$ python3 -q
>>> import numpy as np
>>> import numpy.linalg as la
>>> np.set_printoptions(precision=3, suppress=True, linewidth=120, floatmode="fixed")
>>> A = np.load("arr.npy")
>>> A
array([[12,  8],
       [ 0,  0],
       [ 3,  2],
       [15, 10]])
>>> rk = la.matrix_rank(A)
>>> rk
np.int64(1)
>>> null = la.svd(A)[2][rk:].T
>>> [int(la.matrix_rank(A[:i])) for i in range(1, len(A) + 1)]
[1, 1, 1, 1]
>>> null.shape
(2, 1)
>>> X = np.load("a.npy")
>>> X
array([[7, 1, 1, 7],
       [1, 5, 4, 1],
       [0, 7, 8, 9],
       [3, 2, 0, 7]])
>>> np.poly(X)
array([   1.000,  -27.000,  219.000, -610.000,  845.000])
>>> np.einsum("ij,ji->", X, X)
np.int64(291)
>>> round(float(la.det(2 * X)), 3), np.round(la.det(X), 3)
(13520.0, np.float64(845.0))
>>> round(float(la.det(X.T)), 3)
845.0
>>> J = np.loadtxt("dump.csv", delimiter=",")
>>> J
array([[ -3.409,   0.912,  -4.985],
       [-14.670,  -7.214,  -3.314],
       [-15.346,  -7.235,  -2.761],
       [-16.814,  -6.906,  -4.589],
       [ 12.059,   5.874,   0.883],
       [-15.256,  -5.911,  -6.532],
       [ 13.200,   3.624,   0.362],
       [ -3.486,   0.762,  -4.913],
       [-14.654,  -5.897,  -4.574],
       [ 12.612,   2.873,  -0.791],
       [ -2.470,   1.088,  -4.235],
       [ 11.492,   3.414,  -1.621],
       [-16.635,  -6.655,  -3.524],
       [ 13.345,   5.766,   0.621],
       [ -6.115,   1.553,  -5.431],
       [ -3.932,  -0.136,  -3.385],
       [ 12.650,   3.959,  -0.587],
       [ -3.047,  -1.084,  -3.881],
       [ -2.085,  -0.879,  -3.858],
       [-14.292,  -5.848,  -3.848],
       [ 13.157,   4.079,  -1.964],
       [ -1.886,  -1.689,  -3.501],
       [-14.661,  -6.650,  -4.717]])
>>> D = la.norm(J[:, None] - J[None], axis=-1)
>>> D.mean(axis=1).argmax()
np.int64(13)
>>> la.matrix_rank(D ** 2)
np.int64(5)
>>> cen = J - J.mean(axis=0)
>>> U, sv, VT = la.svd(cen, full_matrices=False)
>>> np.searchsorted(np.cumsum(sv ** 2) / (sv ** 2).sum(), 0.9) + 1
np.int64(1)
>>> np.round(cen.mean(axis=0), 3) + 0
array([0.000, 0.000, 0.000])
>>> sv ** 2 / (sv ** 2).sum()
array([0.978, 0.017, 0.005])
>>> np.abs(VT[-1])
array([0.324, 0.575, 0.751])
>>> sv
array([58.490,  7.742,  4.175])
>>> la.matrix_rank(cen)
np.int64(3)
